$ python3 -q
>>> import numpy as np
>>> np.set_printoptions(precision=2, suppress=True, linewidth=200)
>>> rnd = lambda a: np.round(a, 2) + 0
>>> A = np.array([[0.27, 1.83, 0.78, -2.69, 0.27, -0.8],
...     [-0.94, 0.85, -0.2, -0.04, 3.59, 1.42],
...     [-1.74, 0.69, 0.02, 0.57, -0.32, 0.36],
...     [2.15, 2.14, 2.81, -6.11, 0.4, -3.35],
...     [2.32, -1.46, 0.47, -2.42, -1.16, -3.18],
...     [-0.4, -0.81, -0.52, 2.15, -0.19, 2.02]])
>>> print(A)
[[ 0.27  1.83  0.78 -2.69  0.27 -0.8 ]
 [-0.94  0.85 -0.2  -0.04  3.59  1.42]
 [-1.74  0.69  0.02  0.57 -0.32  0.36]
 [ 2.15  2.14  2.81 -6.11  0.4  -3.35]
 [ 2.32 -1.46  0.47 -2.42 -1.16 -3.18]
 [-0.4  -0.81 -0.52  2.15 -0.19  2.02]]
>>> print(np.allclose(A @ A.T, A.T @ A))
False
>>> print(rnd((A - A.T) / 2))
[[ 0.    1.38  1.26 -2.42 -1.02 -0.2 ]
 [-1.38  0.   -0.44 -1.09  2.52  1.12]
 [-1.26  0.44  0.   -1.12 -0.4   0.44]
 [ 2.42  1.09  1.12  0.    1.41 -2.75]
 [ 1.02 -2.52  0.4  -1.41  0.   -1.5 ]
 [ 0.2  -1.12 -0.44  2.75  1.5   0.  ]]
>>> rng = np.random.default_rng(360322)
>>> M2 = A + rng.integers(-2, 3, (6, 5)) @ rng.integers(-2, 3, (5, 6))
>>> print(rnd(M2))
[[ -9.73  11.83   0.78 -10.69   4.27   1.2 ]
 [ -6.94   2.85   3.8  -12.04  -0.41  -0.58]
 [  7.26  -2.31  -8.98   1.57   3.68   2.36]
 [ -7.85  11.14   2.81 -14.11   6.4   -0.35]
 [  0.32  -0.46  -2.53  -8.42   8.84   2.82]
 [  3.6   -0.81  -6.52   9.15   5.81   4.02]]
>>> print(rnd(np.linalg.svd(M2 - A, compute_uv=False)))
[28.63 19.27  9.67  5.29  0.84  0.  ]
>>> print(np.abs(M2 - A).sum(axis=1))
[34. 30. 28. 36. 28. 25.]
>>> basis = 5 * np.array([[-0.7, 1.6, 0.0, -0.8, 1.7, -0.8, 0.2, 1.1, -1.7, 0.5, 1.2, 1.3, 0.7, -0.5],
...     [0.0, -2.2, 1.1, -1.1, 0.6, -0.3, -0.3, -0.5, 0.2, 0.0, 0.3, -0.9, 1.6, 0.3]])
>>> labels = rng.integers(0, 2, 41)
>>> E = basis[labels] + rng.normal(size=(41, 14))
>>> print(rnd(E))
[[  1.08 -10.5    4.5   -6.42   3.39  -1.2   -3.15  -1.74   0.29  -0.29   1.34  -5.6    9.04   2.53]
 [ -4.86   7.82   0.26  -3.71   7.89  -4.12  -0.71   5.55  -8.89   2.68   5.1    4.59   4.53  -3.37]
 [  0.29 -12.42   4.02  -6.06   3.53  -0.65  -1.44  -4.27   1.12   0.06   2.19  -5.41   7.49   0.63]
 [ -3.67  10.41   1.18  -3.72   9.41  -3.86   1.34   4.88  -7.82   4.44   6.75   5.29   0.97  -4.08]
 [  0.45 -11.34   4.05  -6.2    2.73  -2.16  -0.71  -3.62   2.83  -0.39   0.35  -5.48   7.72   2.9 ]
 [ -3.18   7.17   0.11  -3.97   9.45  -3.66   1.45   5.12  -9.83   1.18   7.16   6.52   4.06  -1.15]
 [ -4.93   7.62  -0.27  -4.6    9.01  -4.34   0.26   6.49  -6.67   3.94   6.6    7.44   4.05  -2.85]
 [ -4.37   9.41  -1.02  -2.44   8.47  -2.73   0.58   5.78  -6.92   1.91   7.69   5.29   2.47  -0.86]
 [ -4.62   9.87  -1.85  -3.23   9.26  -4.71   1.89   6.56  -9.33   2.79   7.74   6.79   3.79  -3.16]
 [ -0.35 -12.61   2.9   -5.12   2.98  -1.99  -1.3   -1.93   2.05   0.44  -0.76  -5.75   7.     2.75]
 [  0.21 -10.68   5.6   -5.45   1.95  -1.48  -2.37  -1.86   0.36  -1.64   2.64  -2.92   7.29   2.5 ]
 [ -1.73 -12.49   5.65  -6.13   3.19  -1.72  -2.18  -2.27   1.05  -0.26   1.36  -4.94   5.8    2.87]
 [  0.08 -11.02   6.79  -6.32   2.37  -0.61  -1.37  -4.31   0.23   0.38   1.28  -3.69   7.32   1.98]
 [ -4.73   9.01  -0.21  -2.36   9.43  -5.63   1.26   4.84  -8.68   1.79   6.97   7.08   2.2   -2.11]
 [ -4.23   9.49  -0.28  -4.86  10.63  -4.04   1.75   4.02  -8.02   2.     5.67   4.98   0.94  -1.6 ]
 [ -5.7    8.38  -1.17  -3.58   7.25  -4.9   -0.22   5.78  -8.34   2.96   5.32   7.64   2.73  -2.98]
 [ -5.15   8.25  -0.3   -5.91   8.75  -5.59   0.05   7.84  -9.37   0.89   7.49   7.45   3.91  -1.73]
 [ -0.43 -11.76   4.67  -8.     3.12   0.31  -1.83  -2.47   0.99  -0.67   1.74  -4.16   8.57   0.92]
 [ -3.05   7.23  -0.15  -3.79   9.44  -4.17   0.52   4.67  -8.75   3.22   5.44   5.97   4.55  -2.71]
 [ -2.44   9.41   0.96  -5.61   8.03  -3.26   0.21   4.52  -8.48   3.93   7.02   7.29   3.08  -2.84]
 [ -2.48   6.79   1.19  -4.9    9.88  -3.58   0.12   4.17  -7.58   2.33   7.02   6.93   6.41  -2.38]
 [ -2.02 -11.07   6.64  -4.74   3.58  -2.35  -1.15  -2.91   1.63   1.41   0.46  -3.31   7.88   1.62]
 [ -4.98   7.59   0.2   -4.3    8.55  -2.84   0.26   6.39  -8.64   2.37   6.36   5.62   5.92  -2.92]
 [ -3.64   7.32   0.34  -3.58   8.55  -3.3   -0.1    4.5   -8.25   1.89   4.43   6.75   3.07  -2.31]
 [ -0.64 -12.53   5.45  -4.99   3.17  -2.33  -3.28  -1.36   0.91   1.08   2.08  -4.15  10.1    1.26]
 [ -0.39 -10.6    6.61  -5.32   2.79  -2.26  -1.4   -3.19   1.4   -0.09   2.53  -4.95   8.43   0.98]
 [ -2.89   7.48  -1.92  -4.26   7.85  -6.45   0.37   5.69  -8.71   0.51   5.73   5.82   2.52  -2.77]
 [  0.26  -9.92   6.1   -3.66   4.    -0.78  -2.1   -2.11   0.64  -0.12   1.07  -3.81   8.33  -0.76]
 [ -2.52   7.8   -1.07  -5.8    8.19  -3.25   0.84   4.84  -7.21   2.74   5.38   5.21   4.1   -2.39]
 [  0.17  -9.7    4.58  -5.43   2.36  -1.84  -1.05  -2.95   0.08  -0.4   -0.21  -5.06   9.13   1.77]
 [ -3.05   6.79  -1.17  -3.81   9.58  -4.25   0.74   4.87 -10.97   4.57   6.66   5.52   4.28  -1.63]
 [ -3.97   9.32  -1.38  -4.36   8.6   -3.51  -0.03   4.28  -9.54   2.23   5.6    6.22   2.9   -1.79]
 [ -4.29   6.97   0.43  -4.14   6.28  -4.55   2.25   6.12  -8.77   2.44   6.18   6.77   3.4   -2.24]
 [ -4.97  10.08  -0.65  -5.23  10.58  -4.4    1.76   5.81  -9.74   2.28   6.54   6.88   2.96  -4.14]
 [ -2.39 -11.34   4.5   -6.43   2.94  -2.48  -0.48  -1.55   0.27  -0.12   1.56  -4.47   7.87   0.58]
 [ -4.28  10.03  -0.58  -3.     6.93  -3.64   0.71   6.46  -8.55   2.65   7.18   5.79   3.75  -3.89]
 [  0.82 -11.72   3.1   -4.16   2.6   -1.03  -1.3   -0.96  -0.24   1.     2.12  -4.35   7.9    1.98]
 [ -2.82   9.14   0.72  -2.87   9.63  -2.93   1.67   5.03 -10.53   1.76   3.57   8.65   5.08  -2.  ]
 [  0.22 -11.76   5.91  -5.05   3.51  -1.43  -3.15  -2.12  -0.51  -0.73   1.05  -4.38   7.68   1.38]
 [ -1.65 -11.1    5.86  -6.39   1.72  -1.53  -0.47  -1.28   0.34  -0.97   1.19  -4.62   6.01   0.14]
 [ -3.7    6.07  -0.34  -3.94   9.03  -4.05  -0.39   5.43  -7.41   2.11   5.22   6.58   1.75  -3.68]]
>>> Xs = E - E.mean(axis=0)
>>> vecs = np.linalg.svd(Xs)[2][:2]
>>> M2 = Xs - Xs @ vecs.T @ vecs
>>> print(rnd(M2.std(axis=0)))
[0.85 0.68 0.97 0.95 0.87 0.78 0.75 0.86 0.75 0.9  0.93 0.75 0.53 0.89]
>>> print(rnd(np.cov(Xs @ vecs.T, rowvar=False)))
[[203.43   0.  ]
 [  0.     1.92]]
>>> print(rnd((Xs @ vecs.T).std(axis=0)))
[14.09  1.37]
